In [1]: import numpy as np

In [2]: np.set_printoptions(precision=2, suppress=True, linewidth=160, floatmode="fixed")

In [3]: rng = np.random.default_rng(42)

In [4]: A = (rng.random((6, 6)) < 0.3) + np.eye(6)

In [5]: A /= A.sum(axis=1, keepdims=True)

In [6]: A
Out[6]: 
array([[0.50, 0.00, 0.00, 0.00, 0.50, 0.00],
       [0.00, 0.50, 0.50, 0.00, 0.00, 0.00],
       [0.00, 0.00, 0.33, 0.33, 0.00, 0.33],
       [0.00, 0.00, 0.00, 1.00, 0.00, 0.00],
       [0.00, 0.25, 0.00, 0.25, 0.50, 0.00],
       [0.00, 0.00, 0.00, 0.00, 0.00, 1.00]])

In [7]: other = A / np.sqrt((A ** 2).mean(axis=1, keepdims=True))

In [8]: other[3]
Out[8]: array([0.00, 0.00, 0.00, 2.45, 0.00, 0.00])

In [9]: A - A.mean(axis=1, keepdims=True)
Out[9]: 
array([[ 0.33, -0.17, -0.17, -0.17,  0.33, -0.17],
       [-0.17,  0.33,  0.33, -0.17, -0.17, -0.17],
       [-0.17, -0.17,  0.17,  0.17, -0.17,  0.17],
       [-0.17, -0.17, -0.17,  0.83, -0.17, -0.17],
       [-0.17,  0.08, -0.17,  0.08,  0.33, -0.17],
       [-0.17, -0.17, -0.17, -0.17, -0.17,  0.83]])

In [10]: other = A / np.linalg.norm(A, axis=1, keepdims=True)

In [11]: G = other @ other.T

In [12]: (G - 2 * np.eye(6)).round(6).argmax(axis=1)
Out[12]: array([4, 2, 3, 2, 0, 2])

In [13]: np.argwhere(np.triu(np.abs(G) > 0.95, 1))
Out[13]: array([], shape=(0, 2), dtype=int64)

In [14]: round(np.degrees(np.arccos(np.clip(G[0, 4], -1, 1))), 2)
Out[14]: np.float64(54.74)

In [15]: O, evecs = np.linalg.qr(A[:, :3])[0], np.linalg.qr(A[:, 3:])[0]

In [16]: s = np.linalg.svd(O.T @ evecs, compute_uv=False)

In [17]: (s > 0.9).sum()
Out[17]: np.int64(0)

In [18]: np.round(np.linalg.norm(O @ O.T - evecs @ evecs.T, 2), 2)
Out[18]: np.float64(1.0)

In [19]: f = np.array([2, 6, 1, 5, 1, 3])

In [20]: other = A + np.outer(f, np.eye(6)[4])

In [21]: np.round(np.linalg.det(other) / np.linalg.det(A), 2), np.round(1 + np.linalg.solve(A, f)[4], 2)
Out[21]: (np.float64(-8.0), np.float64(-8.0))

In [22]: np.linalg.matrix_rank(other - A)
Out[22]: np.int64(1)

In [23]: f, v = A[1], A[2]

In [24]: round(float(f @ v), 2)
Out[24]: 0.17

In [25]: f @ f
Out[25]: np.float64(0.5)

In [26]: p = (f @ v) / (f @ f) * f

In [27]: p
Out[27]: array([0.00, 0.17, 0.17, 0.00, 0.00, 0.00])

In [28]: v - p
Out[28]: array([ 0.00, -0.17,  0.17,  0.33,  0.00,  0.33])

In [29]: E = np.load("mat.npy")

In [30]: E
Out[30]: 
array([[ 8, 22, 19, 20, 17],
       [ 6, 24, 19, 21, 17],
       [ 2, 12, 10, 12,  9],
       [ 8, 22, 19, 20, 17],
       [ 2, 12, 15, 18, 15],
       [ 1,  5,  8, 10,  8],
       [ 1,  5,  8, 10,  8],
       [ 7, 31, 26, 29, 24],
       [ 4, 10, 15, 17, 15],
       [ 4, 10, 10, 11,  9],
       [ 4, 10, 10, 11,  9]])

In [31]: z = E[:, 4] > np.median(E[:, 4])

In [32]: f = E[z].mean(axis=0) - E[~z].mean(axis=0)

In [33]: f
Out[33]: array([ 4.68, 15.61,  9.89,  9.79,  8.32])

In [34]: (((E - E.mean(axis=0)) @ f > 0) == z).mean()
Out[34]: np.float64(1.0)

In [35]: Z = E[[3, 1]].astype(float)

In [36]: for _ in range(5):
    ...:     z = np.linalg.norm(E[:, None] - Z, axis=-1).argmin(axis=1)
    ...:     Z = np.array([E[z == j].mean(axis=0) for j in range(2)])
    ...: 

In [37]: z
Out[37]: array([1, 1, 0, 1, 0, 0, 0, 1, 0, 0, 0])

In [38]: np.abs(Z[1] - Z[0]).argmax()
Out[38]: np.int64(1)

In [39]: Z
Out[39]: 
array([[ 2.57,  9.14, 10.86, 12.71, 10.43],
       [ 7.25, 24.75, 20.75, 22.50, 18.75]])

In [40]: np.linalg.cond(Z) > 100
Out[40]: np.False_

In [41]: round(float(np.linalg.norm(Z, 2) / np.linalg.norm(Z)), 2)
Out[41]: 1.0

In [42]: [round(float(x), 2) for x in np.linalg.svd(Z, compute_uv=False)[:3]]
Out[42]: [49.19, 3.45]

In [43]: np.argsort(-np.linalg.norm(Z, axis=0).round(6), kind="stable")[:3]
Out[43]: array([1, 3, 2])

In [44]: np.linalg.matrix_rank(Z, rtol=0.1)
Out[44]: np.int64(1)

In [45]: feats = np.loadtxt("test10.csv", delimiter=",")

In [46]: feats
Out[46]: 
array([[ 0.04, -0.17,  0.11],
       [-0.17,  0.66, -0.44],
       [ 0.11, -0.44,  0.29]])

In [47]: f, v = feats[0], feats[1]

In [48]: round(float(f @ f), 2)
Out[48]: 0.04

In [49]: p = (f @ v) / (f @ f) * f

In [50]: round(float(np.linalg.norm(f + v) ** 2 + np.linalg.norm(f - v) ** 2), 2)
Out[50]: 1.41

In [51]: Z = np.array([[0, 2, 0, 1, 1, 3, 2, 3, 0],
    ...:     [1, 3, 3, 3, 2, 3, 3, 3, 3],
    ...:     [1, 2, 3, 1, 2, 0, 1, 2, 1],
    ...:     [2, 1, 1, 0, 2, 1, 0, 1, 1],
    ...:     [3, 2, 1, 0, 3, 1, 0, 3, 2],
    ...:     [2, 3, 2, 0, 3, 1, 2, 0, 3],
    ...:     [1, 0, 1, 2, 3, 1, 2, 2, 1],
    ...:     [1, 2, 1, 2, 3, 0, 1, 1, 0],
    ...:     [0, 0, 2, 2, 2, 0, 0, 1, 1]])

In [52]: W0 = (rng.random((36, 9)) < 0.25) @ Z

In [53]: W0
Out[53]: 
array([[ 1,  4,  3,  2,  3,  3,  3,  5,  1],
       [ 6,  5,  4,  2,  9,  3,  4,  5,  6],
       [ 5,  5,  3,  0,  6,  2,  2,  3,  5],
       [ 3,  5,  3,  2,  6,  1,  3,  1,  3],
       [ 2,  5,  6,  4,  4,  3,  4,  5,  4],
       [ 7,  7,  6,  3, 10,  2,  2,  7,  4],
       [ 1,  4,  3,  5,  6,  3,  3,  5,  1],
       [ 0,  0,  0,  0,  0,  0,  0,  0,  0],
       [ 3,  3,  2,  3,  6,  5,  4,  6,  2],
       [ 3,  5,  3,  2,  6,  1,  3,  1,  3],
       [ 5,  7,  7,  4,  7,  4,  4,  8,  6],
       [ 3,  4,  1,  1,  4,  4,  2,  6,  2],
       [ 2,  3,  4,  2,  5,  1,  2,  1,  4],
       [ 2,  5,  4,  5,  5,  3,  4,  4,  3],
       [ 1,  5,  3,  4,  3,  6,  5,  6,  3],
       [ 5,  3,  2,  0,  5,  2,  0,  4,  3],
       [ 1,  2,  1,  2,  3,  0,  1,  1,  0],
       [ 6,  6,  7,  3, 10,  3,  5,  5,  6],
       [ 4,  7,  6,  7, 12,  5,  7,  7,  5],
       [ 3,  6,  5,  3,  5,  4,  5,  3,  6],
       [ 1,  5,  3,  4,  3,  6,  5,  6,  3],
       [ 6,  8,  6,  3,  8,  5,  5,  6,  8],
       [ 5,  5,  5,  2,  8,  2,  2,  4,  6],
       [ 0,  0,  0,  0,  0,  0,  0,  0,  0],
       [ 5,  8, 11,  8, 12,  5,  8,  8,  9],
       [ 6,  6,  8,  7, 13,  2,  4,  9,  5],
       [ 2,  7,  6,  5,  5,  6,  6,  8,  4],
       [ 8, 10,  9,  6, 12,  5,  5, 10,  7],
       [ 5,  7,  6,  3,  7,  5,  5,  4,  7],
       [ 3,  2,  1,  0,  3,  1,  0,  3,  2],
       [ 3,  1,  2,  2,  5,  2,  2,  3,  2],
       [ 0,  0,  0,  0,  0,  0,  0,  0,  0],
       [ 1,  2,  1,  2,  3,  0,  1,  1,  0],
       [ 6,  9,  7,  5, 10,  5,  6,  5,  7],
       [ 1,  2,  1,  2,  3,  0,  1,  1,  0],
       [ 0,  2,  0,  1,  1,  3,  2,  3,  0]])

In [54]: vec = np.array([-7, -3, -5, 5, -6, 7, 6, -2, 0])

In [55]: y = W0 @ vec

In [56]: np.linalg.solve(W0, y)
LinAlgError: Last 2 dimensions of the array must be square


In [57]: np.round(np.linalg.lstsq(W0, y)[0], 2) + 0
Out[57]: array([-7.00, -3.00, -5.00,  5.00, -6.00,  7.00,  6.00, -2.00,  0.00])

In [58]: np.round(np.linalg.solve(W0.T @ W0, W0.T @ y), 2) + 0
Out[58]: array([-7.00, -3.00, -5.00,  5.00, -6.00,  7.00,  6.00, -2.00,  0.00])

In [59]: y = y + 0.3 * rng.normal(size=36)

In [60]: y
Out[60]: 
array([ -13.18,  -85.82,  -81.47,  -53.56,  -27.89, -132.75,  -16.17,    0.24,  -13.68,  -53.93,  -76.93,  -28.92,  -46.26,  -17.04,   24.95,  -77.88,  -21.70,
        -99.32,  -53.04,  -26.56,   24.78,  -76.25,  -94.94,    0.25,  -79.00, -122.60,   -7.74, -127.75,  -55.83,  -48.30,  -34.06,   -0.60,  -21.52,  -78.14,
        -21.97,   20.39])

In [61]: c, *_ = np.linalg.lstsq(W0, y)

In [62]: c.round()
Out[62]: array([-7.00, -3.00, -5.00,  5.00, -6.00,  7.00,  6.00, -2.00, -0.00])

In [63]: c
Out[63]: array([-6.86, -2.97, -5.10,  5.10, -6.08,  6.87,  6.08, -1.95, -0.01])

In [64]: [round(float(np.linalg.norm(np.linalg.solve(W0.T @ W0 + lam * np.eye(9), W0.T @ y))), 2) for lam in (0, 1, 10, 100)]
Out[64]: [15.26, 15.02, 13.82, 9.53]

In [65]: d = np.linalg.norm(W0[:, None] - W0[None], axis=-1)

In [66]: d.shape
Out[66]: (36, 36)

In [67]: d.mean(axis=1).argmax()
Out[67]: np.int64(24)

In [68]: np.unravel_index(d.round(6).argmax(), d.shape)
Out[68]: (np.int64(7), np.int64(24))

In [69]: cen = W0 - W0.mean(axis=1)
ValueError: operands could not be broadcast together with shapes (36,9) (36,) 


In [70]: cen = W0 - W0.mean(axis=0)

In [71]: Uu, s, VT = np.linalg.svd(cen, full_matrices=False)

In [72]: np.abs(VT[-1])
Out[72]: array([0.37, 0.02, 0.34, 0.21, 0.31, 0.54, 0.49, 0.21, 0.14])

In [73]: VT[0] * np.sign(VT[0, np.abs(VT[0]).argmax()])
Out[73]: array([0.27, 0.36, 0.39, 0.25, 0.48, 0.20, 0.26, 0.34, 0.35])

In [74]: np.linalg.matrix_rank(cen)
Out[74]: np.int64(9)

In [75]: np.searchsorted(np.cumsum(s ** 2) / (s ** 2).sum(), 0.9) + 1
Out[75]: np.int64(3)

In [76]: (np.sign(Uu[:, 0]) == np.sign(Uu[0, 0])).astype(int)
Out[76]: array([1, 0, 1, 1, 0, 0, 1, 1, 1, 1, 0, 1, 1, 0, 1, 1, 1, 0, 0, 0, 1, 0, 0, 1, 0, 0, 0, 0, 0, 1, 1, 1, 1, 0, 1, 1])

In [77]: np.abs(VT[0]).argmax()
Out[77]: np.int64(4)

In [78]: cen = W0 - W0.mean(axis=0)

In [79]: evecs = np.linalg.svd(cen)[2][:1]

In [80]: other = cen - cen @ evecs.T @ evecs

In [81]: other.std(axis=0)
Out[81]: array([1.29, 0.84, 0.82, 1.25, 1.35, 1.38, 1.12, 1.45, 1.12])

In [82]: np.linalg.norm(other, axis=1).round(6).argmax()
Out[82]: np.int64(14)

In [83]: np.diag(evecs.T @ evecs)
Out[83]: array([0.07, 0.13, 0.16, 0.06, 0.23, 0.04, 0.07, 0.11, 0.12])

In [84]: (cen @ evecs.T).std(axis=0)
Out[84]: array([6.62])

In [85]: mat = np.load("case10.npy")

In [86]: mat
Out[86]: 
array([[ -9.94,   5.26,  -4.27,   3.08,  -0.91,  -2.05,   8.55,  -2.28],
       [ -9.07,   8.80,   7.68,   9.32,  -6.00,   6.08,   2.00,   0.33],
       [ 15.17,   0.44,   2.92, -13.97,   0.67,   3.65,  -5.41,  -2.21],
       [ -7.32,   7.91,  -1.28,   6.61,  -3.91,  -2.80,   8.17,  -4.38],
       [  0.70,   5.26,   1.37,  -0.63,  -2.47,   0.70,   2.40,  -2.97],
       [-22.72,   4.58,  -5.05,   6.81,   0.64,   1.73,  10.46,   2.63],
       [ -2.47,  -6.47,   7.84, -18.22,   7.21,  22.15, -13.08,  14.28],
       [ -7.97,   5.05,  -8.52,   1.73,  -0.19,  -6.87,  11.51,  -5.16],
       [-16.21,   0.72,  -1.26,  -1.75,   3.08,   8.28,   2.90,   6.50],
       [  7.26,   4.73,   3.58,  -3.87,  -2.76,   1.68,  -0.84,  -3.54],
       [  9.85,  -1.17,   1.14, -14.68,   2.73,   5.25,  -4.65,   0.43],
       [  1.19,   0.63,   1.25,  -8.40,   1.65,   5.83,  -1.80,   1.70],
       [ -1.98,   8.56,  -8.06,   5.21,  -3.78, -12.27,  13.45, -10.80]])

In [87]: r = np.linalg.matrix_rank(mat)

In [88]: r
Out[88]: np.int64(4)

In [89]: ns = np.linalg.svd(mat)[2][r:].T

In [90]: ns @ ns.T
Out[90]: 
array([[ 0.23,  0.05, -0.12,  0.15,  0.08,  0.18,  0.23,  0.21],
       [ 0.05,  0.44, -0.16,  0.07,  0.24, -0.15, -0.26,  0.25],
       [-0.12, -0.16,  0.56, -0.17,  0.20, -0.29,  0.24, -0.05],
       [ 0.15,  0.07, -0.17,  0.18,  0.19,  0.23,  0.06, -0.02],
       [ 0.08,  0.24,  0.20,  0.19,  0.80,  0.01,  0.03, -0.14],
       [ 0.18, -0.15, -0.29,  0.23,  0.01,  0.47,  0.14, -0.20],
       [ 0.23, -0.26,  0.24,  0.06,  0.03,  0.14,  0.61,  0.20],
       [ 0.21,  0.25, -0.05, -0.02, -0.14, -0.20,  0.20,  0.71]])

In [91]: ns.shape
Out[91]: (8, 4)

In [92]: np.linalg.matrix_rank(mat.T @ mat), np.linalg.matrix_rank(mat @ mat.T)
Out[92]: (np.int64(4), np.int64(4))

In [93]: [int(np.linalg.matrix_rank(mat[:i])) for i in range(1, len(mat) + 1)]
Out[93]: [1, 2, 3, 4, 4, 4, 4, 4, 4, 4, 4, 4, 4]

In [94]: np.round(np.linalg.svd(mat, compute_uv=False), 2) + 0
Out[94]: array([56.96, 39.07, 20.32, 18.52,  0.00,  0.00,  0.00,  0.00])

In [95]: round(np.abs(mat).max(), 2)
Out[95]: np.float64(22.72)

In [96]: mat.sum(axis=1)
Out[96]: array([ -2.56,  19.15,   1.26,   3.00,   4.36,  -0.93,  11.23, -10.42,   2.25,   6.24,  -1.11,   2.06,  -9.67])

In [97]: round(float(np.linalg.norm(mat)), 2)
Out[97]: 74.34

In [98]: mat.mean(axis=0)
Out[98]: array([-3.35,  3.41, -0.20, -2.21, -0.31,  2.41,  2.59, -0.42])

In [99]: mat[13]
IndexError: index 13 is out of bounds for axis 0 with size 13


In [100]: np.unravel_index(np.abs(mat).argmax(), mat.shape)
Out[100]: (np.int64(5), np.int64(0))

In [101]: Uu, s, VT = np.linalg.svd(mat)

In [102]: evecs = VT[:(s > 1e-8).sum()]

In [103]: vec = mat[5] + -3 * mat[8] + rng.integers(2) * np.eye(8)[3]

In [104]: vec
Out[104]: array([ 25.93,   2.41,  -1.27,  13.07,  -8.59, -23.11,   1.75, -16.86])

In [105]: evecs.T @ evecs
Out[105]: 
array([[ 0.77, -0.05,  0.12, -0.15, -0.08, -0.18, -0.23, -0.21],
       [-0.05,  0.56,  0.16, -0.07, -0.24,  0.15,  0.26, -0.25],
       [ 0.12,  0.16,  0.44,  0.17, -0.20,  0.29, -0.24,  0.05],
       [-0.15, -0.07,  0.17,  0.82, -0.19, -0.23, -0.06,  0.02],
       [-0.08, -0.24, -0.20, -0.19,  0.20, -0.01, -0.03,  0.14],
       [-0.18,  0.15,  0.29, -0.23, -0.01,  0.53, -0.14,  0.20],
       [-0.23,  0.26, -0.24, -0.06, -0.03, -0.14,  0.39, -0.20],
       [-0.21, -0.25,  0.05,  0.02,  0.14,  0.20, -0.20,  0.29]])

In [106]: round(float(np.linalg.norm(vec - evecs.T @ evecs @ vec)), 2)
Out[106]: 0.43

In [107]: np.allclose(evecs.T @ evecs @ vec, vec)
Out[107]: False

In [108]: np.linalg.matrix_rank(np.vstack([mat, vec]))
Out[108]: np.int64(5)

In [109]: np.diag(evecs.T @ evecs)
Out[109]: array([0.77, 0.56, 0.44, 0.82, 0.20, 0.53, 0.39, 0.29])

In [110]: [round(float(x), 2) for x in np.linalg.svd(mat, compute_uv=False)[:3]]
Out[110]: [56.96, 39.07, 20.32]

In [111]: np.linalg.matrix_rank(mat, rtol=0.1)
Out[111]: np.int64(4)
